% ipython --no-banner

In [1]: import numpy as np

In [2]: import numpy.linalg as la

In [3]: np.set_printoptions(precision=2, suppress=True, linewidth=100)

In [4]: rnd = lambda a: np.round(a, 2) + 0

In [5]: M = np.array([[1.0, -2.0, 0.0, 0.0, 0.0, 0.0, 0.0],
   ...:     [-2.0, 1.0, -2.0, 0.0, 0.0, 0.0, 0.0],
   ...:     [0.0, -2.0, -1.0, -2.0, 0.0, 0.0, 0.0],
   ...:     [0.0, 0.0, -2.0, -1.0, -2.0, 0.0, 0.0],
   ...:     [0.0, 0.0, 0.0, -2.0, -2.0, -2.0, 0.0],
   ...:     [0.0, 0.0, 0.0, 0.0, -2.0, 1.0, -2.0],
   ...:     [0.0, 0.0, 0.0, 0.0, 0.0, -2.0, 1.0]])

In [6]: print(rnd(la.eigvalsh(M).min()))
-4.63

In [7]: A = np.loadtxt("case11.csv", delimiter=",")

In [8]: print(A)
[[ 0.  0.  0.  0.  0.  0.  0.  0.  0.]
 [ 0.  0.  0.  0.  0.  0.  3.  0.  0.]
 [ 0.  0.  0.  0.  0.  0.  0.  0.  0.]
 [ 0.  0.  0.  0.  0.  0.  0.  5.  0.]
 [-4.  0.  0.  0.  0.  0.  0.  0.  0.]
 [ 0.  0.  0. -7.  0.  0.  0.  0.  0.]
 [ 0.  0.  0.  0.  0.  0.  0.  0.  2.]
 [ 0.  0.  5.  0.  0.  0.  0.  0.  0.]
 [ 0.  5.  0.  0.  0.  0.  0.  0.  0.]]

In [9]: print(np.flatnonzero(la.matrix_power((A != 0) + (A.T != 0) + np.eye(9), 9)[7]))
[2 3 5 7]

In [10]: print(rnd(la.det(A)))
0.0

In [11]: print(A @ A)
[[  0.   0.   0.   0.   0.   0.   0.   0.   0.]
 [  0.   0.   0.   0.   0.   0.   0.   0.   6.]
 [  0.   0.   0.   0.   0.   0.   0.   0.   0.]
 [  0.   0.  25.   0.   0.   0.   0.   0.   0.]
 [  0.   0.   0.   0.   0.   0.   0.   0.   0.]
 [  0.   0.   0.   0.   0.   0.   0. -35.   0.]
 [  0.  10.   0.   0.   0.   0.   0.   0.   0.]
 [  0.   0.   0.   0.   0.   0.   0.   0.   0.]
 [  0.   0.   0.   0.   0.   0.  15.   0.   0.]]

In [12]: print(np.argsort(-la.norm(A, axis=0).round(6), kind="stable")[:3])
[3 1 2]

In [13]: print(rnd(la.norm(A, 2) / la.norm(A)))
0.57

In [14]: U, s, vt = la.svd(A)

In [15]: print(s)
[7. 5. 5. 5. 4. 3. 2. 0. 0.]

In [16]: Y = U[:, :7] @ np.diag(s[:7]) @ vt[:7]

In [17]: print(rnd(la.norm(A - Y, 2)), s[7])
0.0 0.0

In [18]: print(la.matrix_rank(A, rtol=0.05))
7

In [19]: print(np.abs(A - Y).max())
0.0

In [20]: rank = la.matrix_rank(A)

In [21]: print(rank)
7

In [22]: N = la.svd(A)[2][rank:].T

In [23]: print(A @ N)
[[0. 0.]
 [0. 0.]
 [0. 0.]
 [0. 0.]
 [0. 0.]
 [0. 0.]
 [0. 0.]
 [0. 0.]
 [0. 0.]]

In [24]: print(np.allclose(A @ N, 0))
True

In [25]: print([int(la.matrix_rank(A[:i])) for i in range(1, len(A) + 1)])
[0, 1, 1, 2, 3, 4, 5, 6, 7]

In [26]: print(np.trace(A))
0.0

In [27]: print(rnd(np.abs(la.eigvals(A)).max()))
3.11

In [28]: print(rnd(la.matrix_power(A, 3)))
[[   0.    0.    0.    0.    0.    0.    0.    0.    0.]
 [   0.   30.    0.    0.    0.    0.    0.    0.    0.]
 [   0.    0.    0.    0.    0.    0.    0.    0.    0.]
 [   0.    0.    0.    0.    0.    0.    0.    0.    0.]
 [   0.    0.    0.    0.    0.    0.    0.    0.    0.]
 [   0.    0. -175.    0.    0.    0.    0.    0.    0.]
 [   0.    0.    0.    0.    0.    0.   30.    0.    0.]
 [   0.    0.    0.    0.    0.    0.    0.    0.    0.]
 [   0.    0.    0.    0.    0.    0.    0.    0.   30.]]

In [29]: print(rnd(la.det(A)))
0.0

In [30]: print(np.allclose(A @ A.T, A.T @ A))
False

In [31]: A.inv()
Traceback (most recent call last):
  Cell In[31], line 1
    A.inv()
AttributeError: 'numpy.ndarray' object has no attribute 'inv'


In [32]: print(A @ A)
[[  0.   0.   0.   0.   0.   0.   0.   0.   0.]
 [  0.   0.   0.   0.   0.   0.   0.   0.   6.]
 [  0.   0.   0.   0.   0.   0.   0.   0.   0.]
 [  0.   0.  25.   0.   0.   0.   0.   0.   0.]
 [  0.   0.   0.   0.   0.   0.   0.   0.   0.]
 [  0.   0.   0.   0.   0.   0.   0. -35.   0.]
 [  0.  10.   0.   0.   0.   0.   0.   0.   0.]
 [  0.   0.   0.   0.   0.   0.   0.   0.   0.]
 [  0.   0.   0.   0.   0.   0.  15.   0.   0.]]

In [33]: Y = np.array([[-5, -3, 2, -1], [-4, 5, 0, 2], [-2, 1, -5, -3], [-5, 0, -5, 0]])

In [34]: C = np.array([[0]])

In [35]: feats = np.block([[Y, np.zeros((4, 1))], [np.zeros((1, 4)), C]])

In [36]: print(feats)
[[-5. -3.  2. -1.  0.]
 [-4.  5.  0.  2.  0.]
 [-2.  1. -5. -3.  0.]
 [-5.  0. -5.  0.  0.]
 [ 0.  0.  0.  0.  0.]]

In [37]: rank = la.matrix_rank(feats)

In [38]: print(rank)
4

In [39]: N = la.svd(feats)[2][rank:].T

In [40]: print(N @ N.T)
[[0. 0. 0. 0. 0.]
 [0. 0. 0. 0. 0.]
 [0. 0. 0. 0. 0.]
 [0. 0. 0. 0. 0.]
 [0. 0. 0. 0. 1.]]

In [41]: print(N[:, 0] / N[np.abs(N[:, 0]).round(6).argmax(), 0])
[0. 0. 0. 0. 1.]

In [42]: print(N.shape)
(5, 1)

In [43]: print(feats @ N)
[[0.]
 [0.]
 [0.]
 [0.]
 [0.]]

In [44]: print([int(la.matrix_rank(feats[:i])) for i in range(1, len(feats) + 1)])
[1, 2, 3, 4, 4]

In [45]: print(np.allclose(feats @ N, 0))
True

In [46]: print(rnd(la.det(feats)))
0.0

In [47]: print(feats @ feats)
[[ 38.   2. -15.  -7.   0.]
 [-10.  37. -18.  14.   0.]
 [ 31.   6.  36.  19.   0.]
 [ 35.  10.  15.  20.   0.]
 [  0.   0.   0.   0.   0.]]

In [48]: print((feats != 0).astype(int))
[[1 1 1 1 0]
 [1 1 0 1 0]
 [1 1 1 1 0]
 [1 0 1 0 0]
 [0 0 0 0 0]]
